$ python3 -q
>>> import numpy as np
>>> import numpy.linalg as la
>>> np.set_printoptions(precision=3, suppress=True, linewidth=160, legacy="1.25")
>>> rnd = lambda a: np.round(a, 3) + 0
>>> m1 = np.load("m.npy")
>>> m1
array([[-1,  1, -3, -2, -1, -1],
       [ 1, -1,  1, -3, -2, -1],
       [-3,  1, -1,  1, -3, -2],
       [-2, -3,  1, -1,  1, -3],
       [-1, -2, -3,  1, -1,  1],
       [-1, -1, -2, -3,  1, -1]])
>>> # symmetric, so the eigenvalues are real
>>> rng = np.random.default_rng(8799)
>>> labels = rng.permutation(6)
>>> other = m1[:, labels] * rng.choice([-1, 1], 6)
>>> other
array([[-1,  2, -1,  1, -1,  3],
       [-1,  3, -2, -1,  1, -1],
       [-2, -1, -3,  3, -1,  1],
       [-3,  1,  1,  2,  3, -1],
       [ 1, -1, -1,  1,  2,  3],
       [-1,  3,  1,  1,  1,  2]])
>>> left, _, VT = la.svd(m1.T @ other)
>>> rnd(left @ VT)
array([[ 0.,  0.,  0., -1.,  0.,  0.],
       [ 0.,  0.,  0.,  0., -1.,  0.],
       [ 0.,  0.,  0.,  0.,  0., -1.],
       [ 0., -1.,  0.,  0.,  0.,  0.],
       [ 0.,  0.,  1.,  0.,  0.,  0.],
       [ 1.,  0.,  0.,  0.,  0.,  0.]])
>>> rnd(la.norm(m1, "nuc"))
23.834
>>> print(rnd(la.norm(m1[4], 1)), rnd(la.norm(m1[4], np.inf)))
9.0 3.0
>>> evals, evecs = la.eigvalsh(m1)
Traceback (most recent call last):
  File "<python-input-15>", line 1, in <module>
    evals, evecs = la.eigvalsh(m1)
    ^^^^^^^^^^^^
ValueError: too many values to unpack (expected 2)
>>> evals, evecs = la.eigh(m1)
>>> print(rnd(evecs.T @ evecs))
[[1. 0. 0. 0. 0. 0.]
 [0. 1. 0. 0. 0. 0.]
 [0. 0. 1. 0. 0. 0.]
 [0. 0. 0. 1. 0. 0.]
 [0. 0. 0. 0. 1. 0.]
 [0. 0. 0. 0. 0. 1.]]
>>> rnd(evecs @ np.diag(evals) @ evecs.T)
array([[-1.,  1., -3., -2., -1., -1.],
       [ 1., -1.,  1., -3., -2., -1.],
       [-3.,  1., -1.,  1., -3., -2.],
       [-2., -3.,  1., -1.,  1., -3.],
       [-1., -2., -3.,  1., -1.,  1.],
       [-1., -1., -2., -3.,  1., -1.]])
>>> (evals > 1e-8).sum(), (evals < -1e-8).sum()
(3, 3)
>>> np.unique(evals.round(6) + 0, return_counts=True)[1]
array([1, 1, 1, 1, 1, 1])
>>> rnd(evals.sum()), np.trace(m1)
(-6.0, -6)
>>> rnd(evecs.T @ m1 @ evecs)
array([[-6.578,  0.   ,  0.   ,  0.   ,  0.   ,  0.   ],
       [ 0.   , -5.489,  0.   ,  0.   ,  0.   ,  0.   ],
       [ 0.   ,  0.   , -2.85 ,  0.   ,  0.   ,  0.   ],
       [ 0.   ,  0.   ,  0.   ,  0.401,  0.   ,  0.   ],
       [ 0.   ,  0.   ,  0.   ,  0.   ,  4.088,  0.   ],
       [ 0.   ,  0.   ,  0.   ,  0.   ,  0.   ,  4.428]])
>>> J = np.load("w.npy")
>>> J
array([[-2,  0],
       [-1,  2],
       [-1, -2]])
>>> evals, evecs = la.eigh(m1)
>>> vec = np.array([-4, 0, 2, -4, 5, -2])
>>> rnd(evecs * np.abs(evals) @ evecs.T)
array([[ 3.243,  0.485,  1.357, -0.463,  0.621,  1.951],
       [ 0.485,  3.958, -0.042,  0.62 , -0.575,  0.621],
       [ 1.357, -0.042,  4.716,  0.563,  0.62 , -0.463],
       [-0.463,  0.62 ,  0.563,  4.716, -0.042,  1.357],
       [ 0.621, -0.575,  0.62 , -0.042,  3.958,  0.485],
       [ 1.951,  0.621, -0.463,  1.357,  0.485,  3.243]])
>>> rnd(evecs * np.maximum(evals, 0) @ evecs.T)
array([[ 1.122,  0.742, -0.822, -1.232, -0.189,  0.475],
       [ 0.742,  1.479,  0.479, -1.19 , -1.287, -0.189],
       [-0.822,  0.479,  1.858,  0.781, -1.19 , -1.232],
       [-1.232, -1.19 ,  0.781,  1.858,  0.479, -0.822],
       [-0.189, -1.287, -1.19 ,  0.479,  1.479,  0.742],
       [ 0.475, -0.189, -1.232, -0.822,  0.742,  1.122]])
>>> print(rnd(vec @ m1 @ vec / (vec @ vec)), rnd(evals[0]), rnd(evals[-1]))
-3.462 -6.578 4.428
>>> print(vec @ m1 @ vec)
-225
>>> rnd(la.eigvalsh(m1[1:, 1:]))
array([-5.797, -4.387, -2.162,  3.185,  4.162])
